$ python3 -q
>>> import numpy as np
>>> np.set_printoptions(suppress=True, linewidth=200)
>>> def rnd(a):
...     return np.round(a, 3) + 0
... 
>>> F = np.loadtxt("arr.csv", delimiter=",")
>>> F
array([[ 1.014,  1.993,  0.012,  0.928],
       [ 1.138,  2.049,  0.025,  1.251],
       [ 1.064,  1.898,  0.07 ,  1.023],
       [ 0.836,  1.937, -0.065,  0.844],
       [ 1.101,  2.204, -0.038,  1.036],
       [ 1.018,  1.904,  0.112,  0.974],
       [ 0.944,  2.234,  0.16 ,  1.116],
       [ 0.974,  1.818, -0.122,  1.013],
       [ 1.027,  2.205,  0.152,  0.972],
       [ 1.001,  2.05 , -0.032,  0.949],
       [ 0.962,  2.009,  0.146,  0.926],
       [ 1.003,  2.227, -0.074,  1.16 ],
       [ 0.837,  1.969,  0.055,  0.851],
       [ 1.087,  1.975, -0.041,  1.22 ],
       [ 0.946,  1.841,  0.117,  0.941],
       [ 0.869,  1.979,  0.05 ,  0.887],
       [ 1.147,  1.947, -0.034,  0.969],
       [ 0.899,  1.983, -0.013,  1.053],
       [ 1.026,  1.987,  0.154,  0.999],
       [ 1.059,  1.944, -0.123,  0.949],
       [ 2.004,  1.904,  1.033,  2.03 ],
       [ 1.985,  1.92 ,  1.113,  2.013],
       [ 1.869,  1.97 ,  1.061,  2.013],
       [ 2.09 ,  1.946,  0.97 ,  2.144],
       [ 2.087,  1.941,  0.996,  1.964],
       [ 2.065,  1.839,  1.019,  1.994],
       [ 2.071,  2.049,  1.037,  2.116],
       [ 2.348,  2.067,  1.115,  2.122],
       [ 2.12 ,  2.011,  1.071,  1.928],
       [ 2.037,  1.942,  0.858,  1.961],
       [ 2.145,  1.95 ,  1.042,  1.978],
       [ 1.914,  1.983,  1.081,  2.134],
       [ 2.198,  1.96 ,  1.077,  1.879],
       [ 1.949,  2.029,  1.   ,  1.89 ],
       [ 1.918,  1.978,  1.027,  2.201],
       [ 2.077,  1.885,  0.967,  2.142],
       [ 2.12 ,  2.109,  0.951,  2.041],
       [ 2.077,  2.031,  1.077,  2.133],
       [ 1.965,  1.945,  0.96 ,  2.034],
       [ 2.083,  2.137,  0.936,  2.011]])
>>> vec = np.array([3, 2, 1, 1])
>>> target = F @ vec
>>> rnd(np.linalg.lstsq(F, target)[0])
array([3., 2., 1., 1.])
>>> rng = np.random.default_rng(954)
>>> target = target + 0.05 * rng.normal(size=40)
>>> rnd(target)
array([ 7.885,  8.712,  8.201,  7.21 ,  8.706,  8.028,  8.578,  7.523,  8.569,  8.033,  7.996,  8.6  ,  7.396,  8.444,  7.552,  7.5  ,  8.321,  7.731,  8.236,  7.938, 12.829, 12.907, 12.589, 13.342,
       13.104, 12.812, 13.565, 14.447, 13.45 , 12.778, 13.345, 12.89 , 13.505, 12.798, 12.952, 13.067, 13.65 , 13.502, 12.783, 13.523])
>>> b, *_ = np.linalg.lstsq(F, target)
>>> rnd(np.linalg.norm(target - F @ b))
np.float64(0.297)
>>> b.round()
array([3., 2., 1., 1.])
